% python3 -q
>>> import numpy as np
>>> np.set_printoptions(precision=1, suppress=True, linewidth=140)
>>> rnd = lambda a: np.round(a, 1) + 0
>>> A = np.load("block4.npy")
>>> print(A)
[[ 1  1  0  1  1  1]
 [ 3  1  2  3  2  2]
 [ 5  2  3  4  2  4]
 [ 6  2  4  6  3  6]
 [ 8  2  5  7  4  8]
 [ 8  2  6  8  6 10]
 [10  2  8  9  8 10]
 [12  3 10 11 10 10]
 [12  3 10 13 12 12]
 [12  3 10 14 12 12]
 [12  5 10 14 12 12]
 [12  7 11 15 14 12]
 [13  8 11 17 15 14]
 [13 10 11 17 15 16]
 [13 12 12 17 16 16]
 [14 13 14 17 18 18]
 [15 14 14 18 18 19]
 [17 16 15 19 19 21]
 [18 17 17 21 20 22]
 [18 17 17 22 21 24]
 [19 18 18 22 22 25]
 [21 19 20 23 24 25]
 [22 19 22 25 24 25]]
>>> print(rnd(np.linalg.norm(A, 2) / np.linalg.norm(A)))
1.0
>>> print(np.argsort(-np.linalg.norm(A, axis=0).round(6), kind="stable")[:3])
[5 3 4]
>>> print(round(np.log10(np.linalg.cond(A))))
2
>>> print(np.linalg.cond(A) > 100)
True
>>> print([round(float(x), 1) for x in np.linalg.svd(A, compute_uv=False)[:3]])
[162.5, 14.4, 6.1]
>>> rng = np.random.default_rng(487)
>>> z = rng.permutation(6)
>>> M2 = A[:, z] * rng.choice([-1, 1], 6)
>>> print(M2)
[[  1  -1  -1   0  -1  -1]
 [  2  -2  -3  -2  -1  -3]
 [  4  -2  -5  -3  -2  -4]
 [  6  -3  -6  -4  -2  -6]
 [  8  -4  -8  -5  -2  -7]
 [ 10  -6  -8  -6  -2  -8]
 [ 10  -8 -10  -8  -2  -9]
 [ 10 -10 -12 -10  -3 -11]
 [ 12 -12 -12 -10  -3 -13]
 [ 12 -12 -12 -10  -3 -14]
 [ 12 -12 -12 -10  -5 -14]
 [ 12 -14 -12 -11  -7 -15]
 [ 14 -15 -13 -11  -8 -17]
 [ 16 -15 -13 -11 -10 -17]
 [ 16 -16 -13 -12 -12 -17]
 [ 18 -18 -14 -14 -13 -17]
 [ 19 -18 -15 -14 -14 -18]
 [ 21 -19 -17 -15 -16 -19]
 [ 22 -20 -18 -17 -17 -21]
 [ 24 -21 -18 -17 -17 -22]
 [ 25 -22 -19 -18 -18 -22]
 [ 25 -24 -21 -20 -19 -23]
 [ 25 -24 -22 -22 -19 -25]]
>>> U, _, Vt = np.linalg.svd(A.T @ M2)
>>> print(rnd(U @ Vt))
[[ 0.  0. -1.  0.  0.  0.]
 [ 0.  0.  0.  0. -1.  0.]
 [ 0.  0.  0. -1.  0.  0.]
 [ 0.  0.  0.  0.  0. -1.]
 [ 0. -1.  0.  0.  0.  0.]
 [ 1.  0.  0.  0.  0.  0.]]
>>> print(rnd(np.linalg.lstsq(A, M2)[0]))
[[ 0.  0. -1.  0.  0.  0.]
 [ 0.  0.  0.  0. -1.  0.]
 [ 0.  0.  0. -1.  0.  0.]
 [ 0.  0.  0.  0.  0. -1.]
 [ 0. -1.  0.  0.  0.  0.]
 [ 1.  0.  0.  0.  0.  0.]]
>>> z = A[:, 1] > np.median(A[:, 1])
>>> f = A[z].mean(axis=0) - A[~z].mean(axis=0)
>>> print((((A - A.mean(axis=0)) @ f > 0) == z).mean())
1.0
>>> print(z.astype(int))
[0 0 0 0 0 0 0 0 0 0 0 0 1 1 1 1 1 1 1 1 1 1 1]
>>> d = np.linalg.norm(A[:, None] - A[None], axis=-1)
>>> print(d[0].round(6).argsort(kind="stable")[:4])
[0 1 2 3]
>>> print(np.flatnonzero(d[0] < d.mean() / 2))
[0 1 2]
>>> print(np.linalg.matrix_rank(d ** 2))
8
>>> P = A @ np.linalg.solve(A.T @ A, A.T)
>>> print(rnd(P @ A[:, 0]))
[ 1.  3.  5.  6.  8.  8. 10. 12. 12. 12. 12. 12. 13. 13. 13. 14. 15. 17. 18. 18. 19. 21. 22.]
>>> print(rnd(np.trace(P)))
6.0
>>> feats = np.triu(rng.random((7, 7)) < 0.4, 1).astype(int)
>>> feats = feats + feats.T
>>> print(feats)
[[0 0 1 0 1 1 0]
 [0 0 1 1 1 1 0]
 [1 1 0 0 1 0 0]
 [0 1 0 0 1 1 1]
 [1 1 1 1 0 1 1]
 [1 1 0 1 1 0 0]
 [0 0 0 1 1 0 0]]
>>> # looks like rank 6
>>> M2 = np.array([[2, 3, -5],
...     [-5, 2, 3],
...     [4, 0, 0],
...     [-2, 2, -2],
...     [-5, -5, -1],
...     [0, 4, 1],
...     [3, 4, -4]])
>>> print(np.einsum("ik,kj->ji", feats, M2))
[[ -1  -3  -8  -7   2 -10  -7]
 [ -1   1   0   5  15   2  -3]
 [  0  -2  -3  -1  -7  -5  -3]]
>>> print(np.vstack([feats, M2.T]).shape)
(10, 7)
>>> print(feats @ M2)
[[ -1  -1   0]
 [ -3   1  -2]
 [ -8   0  -3]
 [ -7   5  -1]
 [  2  15  -7]
 [-10   2  -5]
 [ -7  -3  -3]]
>>> print(M2.T @ feats.T)
[[ -1  -3  -8  -7   2 -10  -7]
 [ -1   1   0   5  15   2  -3]
 [  0  -2  -3  -1  -7  -5  -3]]
>>> print(np.linalg.matrix_rank(feats @ M2))
3
>>> print(np.einsum("ik,kj->ij", feats, M2))
[[ -1  -1   0]
 [ -3   1  -2]
 [ -8   0  -3]
 [ -7   5  -1]
 [  2  15  -7]
 [-10   2  -5]
 [ -7  -3  -3]]
>>> print(rnd(np.linalg.norm(feats, 2) / np.linalg.norm(feats)))
0.8
>>> print(np.argwhere(np.triu(feats)))
[[0 2]
 [0 4]
 [0 5]
 [1 2]
 [1 3]
 [1 4]
 [1 5]
 [2 4]
 [3 4]
 [3 5]
 [3 6]
 [4 5]
 [4 6]]
>>> print(feats.sum(axis=0))
[3 4 3 4 6 4 2]
>>> L = np.diag(feats.sum(axis=1)) - feats
>>> print(rnd(np.linalg.eigvalsh(L)))
[0.  1.7 3.  3.4 5.3 5.6 7. ]
>>> print(L @ np.ones(7))
[0. 0. 0. 0. 0. 0. 0.]
>>> print(round(np.linalg.det(L[1:, 1:])))
513
>>> X = np.load("out10.npy")
>>> print(X)
[[ -5  -5   5   0   0   0]
 [-10  -5  15   0   0   0]
 [  5 -10   0   0   0   0]
 [  0   0   0  -4  -4   4]
 [  0   0   0  -8  -4  12]
 [  0   0   0   4  -8   0]]
>>> # 2 groups of indices that never mix
>>> print(rnd(np.linalg.det(X)))
128000.0
>>> print((X != 0).astype(int))
[[1 1 1 0 0 0]
 [1 1 1 0 0 0]
 [1 1 0 0 0 0]
 [0 0 0 1 1 1]
 [0 0 0 1 1 1]
 [0 0 0 1 1 0]]
>>> print(X @ X)
[[ 100    0 -100    0    0    0]
 [ 175  -75 -125    0    0    0]
 [  75   25 -125    0    0    0]
 [   0    0    0   64    0  -64]
 [   0    0    0  112  -48  -80]
 [   0    0    0   48   16  -80]]
>>> print(rnd(np.sort(np.linalg.eigvals(X).real)))
[-6.5 -5.2 -1.8 -1.8 -1.4 -1.4]
>>> print(rnd(np.linalg.det(X)))
128000.0
>>> print(np.allclose(X @ X.T, X.T @ X))
False
>>> print((X - X.T) / 2)
[[  0.    2.5   0.    0.    0.    0. ]
 [ -2.5   0.   12.5   0.    0.    0. ]
 [  0.  -12.5   0.    0.    0.    0. ]
 [  0.    0.    0.    0.    2.    0. ]
 [  0.    0.    0.   -2.    0.   10. ]
 [  0.    0.    0.    0.  -10.    0. ]]
>>> print(np.trace(X))
-18
>>> print(rnd(np.sort(np.abs(np.linalg.eigvals(X)))))
[5.2 6.5 7.  7.  8.8 8.8]
>>> assert X == X.T
Traceback (most recent call last):
  File "<python-input-58>", line 1, in <module>
    assert X == X.T
           ^^^^^^^^
ValueError: The truth value of an array with more than one element is ambiguous. Use a.any() or a.all()
>>> M2 = X + rng.integers(-2, 3, (6, 4)) @ rng.integers(-2, 3, (4, 6))
>>> print(M2)
[[-13  -2   0   3   3   3]
 [ -8 -10  20  -6  -4   5]
 [  9  -8   1   1   0  -6]
 [ -3  -2   3  -9  -7   9]
 [  6   2   0  -6  -2   8]
 [  5   1  -1   6  -5   0]]
>>> print(np.abs(M2 - X).sum(axis=1))
[25 27 14 21 16 12]
>>> print(M2.ravel(order="F"))
[-13  -8   9  -3   6   5  -2 -10  -8  -2   2   1   0  20   1   3   0  -1   3  -6   1  -9  -6   6   3  -4   0  -7  -2  -5   3   5  -6   9
   8   0]
>>> M2.reshape(6, 7)
Traceback (most recent call last):
  File "<python-input-63>", line 1, in <module>
    M2.reshape(6, 7)
    ~~~~~~~~~~^^^^^^
ValueError: cannot reshape array of size 36 into shape (6,7)
>>> print(M2.reshape(2, -1))
[[-13  -2   0   3   3   3  -8 -10  20  -6  -4   5   9  -8   1   1   0  -6]
 [ -3  -2   3  -9  -7   9   6   2   0  -6  -2   8   5   1  -1   6  -5   0]]
>>> T = M2.reshape(6, 2, -1)
>>> print(T.sum(axis=1))
[[-10   1   3]
 [-14 -14  25]
 [ 10  -8  -5]
 [-12  -9  12]
 [  0   0   8]
 [ 11  -4  -1]]
>>> print(np.einsum("ihd,jhd->hij", T, T).shape)
(2, 6, 6)
>>> print(np.einsum("ihd,ihd->ih", T, T))
[[173  27]
 [564  77]
 [146  37]
 [ 22 211]
 [ 40 104]
 [ 27  61]]
>>> print(T[:, 0])
[[-13  -2   0]
 [ -8 -10  20]
 [  9  -8   1]
 [ -3  -2   3]
 [  6   2   0]
 [  5   1  -1]]
>>> m1 = np.diag(3 * np.array([-2, 3, 1, -3])) + np.array([[1, -1, 0, 0], [-2, 1, 0, 2], [0, -2, -1, 1], [2, -1, 0, -2]])
>>> print(m1)
[[ -5  -1   0   0]
 [ -2  10   0   2]
 [  0  -2   2   1]
 [  2  -1   0 -11]]
>>> P = np.triu(np.array([[7, 1, 6, 5], [3, 3, 5, 9], [4, 8, 2, 2], [7, 9, 3, 3]]), 1) + np.eye(4)
>>> M2 = P @ m1 @ np.linalg.inv(P)
>>> print(rnd(np.linalg.det(M2)))
1116.0
>>> print(np.linalg.matrix_rank(M2))
4
>>> x = np.array([-4, 7, -1, 6])
>>> print(m1 @ np.ones(4))
[ -6.  10.   1. -10.]
>>> print(m1 @ x)
[ 13  90 -10 -81]
>>> print(m1 @ np.eye(4)[0])
[-5. -2.  0.  2.]
>>> print(np.einsum("ij,j->i", m1, x))
[ 13  90 -10 -81]
>>> print(np.linalg.norm(m1 @ x) <= np.linalg.norm(m1, 2) * np.linalg.norm(x) + 1e-9)
True
>>> print(np.sign((m1 @ x).round(6)))
[ 1  1 -1 -1]
>>> print((m1 @ x).argmax())
1
>>> data = np.loadtxt("sample5.csv", delimiter=",")
>>> print(data)
[[ 4.  4.  0.  0. 10. 19.  8. 13.]
 [12.  4. 18.  7. 12.  0.  0.  0.]
 [ 0.  0.  8. 10.  0.  0.  3.  0.]
 [ 0.  4.  8.  8.  0.  0.  1.  0.]
 [14. 24.  4.  0.  3.  0.  0.  0.]
 [ 0.  7. 11. 12.  0.  0.  3.  0.]
 [ 1.  0. 20. 16.  0.  0.  0.  0.]
 [ 1.  5.  0.  0.  5. 17.  8. 14.]
 [ 0.  0.  0.  0.  1. 16.  3. 14.]
 [ 0.  0.  1.  5.  0.  0.  8.  0.]
 [ 7. 11.  0.  0.  9. 14. 12.  9.]]
>>> M2 = data / np.linalg.norm(data, axis=1, keepdims=True)
>>> gram = M2 @ M2.T
>>> print((np.abs(gram) > 0.9).astype(int))
[[1 0 0 0 0 0 0 1 0 0 1]
 [0 1 0 0 0 0 0 0 0 0 0]
 [0 0 1 1 0 1 1 0 0 0 0]
 [0 0 1 1 0 1 1 0 0 0 0]
 [0 0 0 0 1 0 0 0 0 0 0]
 [0 0 1 1 0 1 0 0 0 0 0]
 [0 0 1 1 0 0 1 0 0 0 0]
 [1 0 0 0 0 0 0 1 1 0 0]
 [0 0 0 0 0 0 0 1 1 0 0]
 [0 0 0 0 0 0 0 0 0 1 0]
 [1 0 0 0 0 0 0 0 0 0 1]]
>>> print(np.argwhere(np.triu(np.abs(gram) > 0.95, 1)))
[[0 7]
 [3 5]]
>>> print((gram - 2 * np.eye(11)).round(6).argmax(axis=1))
[ 7  6  6  5 10  3  2  0  7  2  0]
>>> print(rnd(np.linalg.norm(data) ** 2 / np.linalg.norm(data, 2) ** 2))
2.1
>>> print(rnd(np.linalg.norm(data, 2)))
50.4
>>> print(rnd(np.linalg.norm(data, axis=0)))
[20.2 28.6 31.5 25.3 19.  33.2 19.1 25.3]
>>> x = np.array([8, 5, -5, 5, 0, 5, 6, 3])
>>> target = data @ x
>>> print(rnd(np.linalg.lstsq(data, target)[0]))
[ 8.  5. -5.  5.  0.  5.  6.  3.]
>>> print(rnd(np.linalg.solve(data.T @ data, data.T @ target)))
[ 8.  5. -5.  5.  0.  5.  6.  3.]
>>> target = target + 0.1 * rng.normal(size=11)
>>> print(rnd(target))
[233.9  61.   28.1  26.  211.9  58.  -12.1 208.1 140.   68.  279.9]
>>> b, *_ = np.linalg.lstsq(data, target)
>>> print(b.round())
[ 8.  5. -5.  5.  0.  5.  6.  3.]
>>> print(rnd(np.linalg.norm(target - data @ b)))
0.1
>>> print(rnd(data.T @ (target - data @ b)))
[0. 0. 0. 0. 0. 0. 0. 0.]
>>> print(rnd(b))
[ 8.   5.  -5.   5.   0.   4.9  6.   3.1]
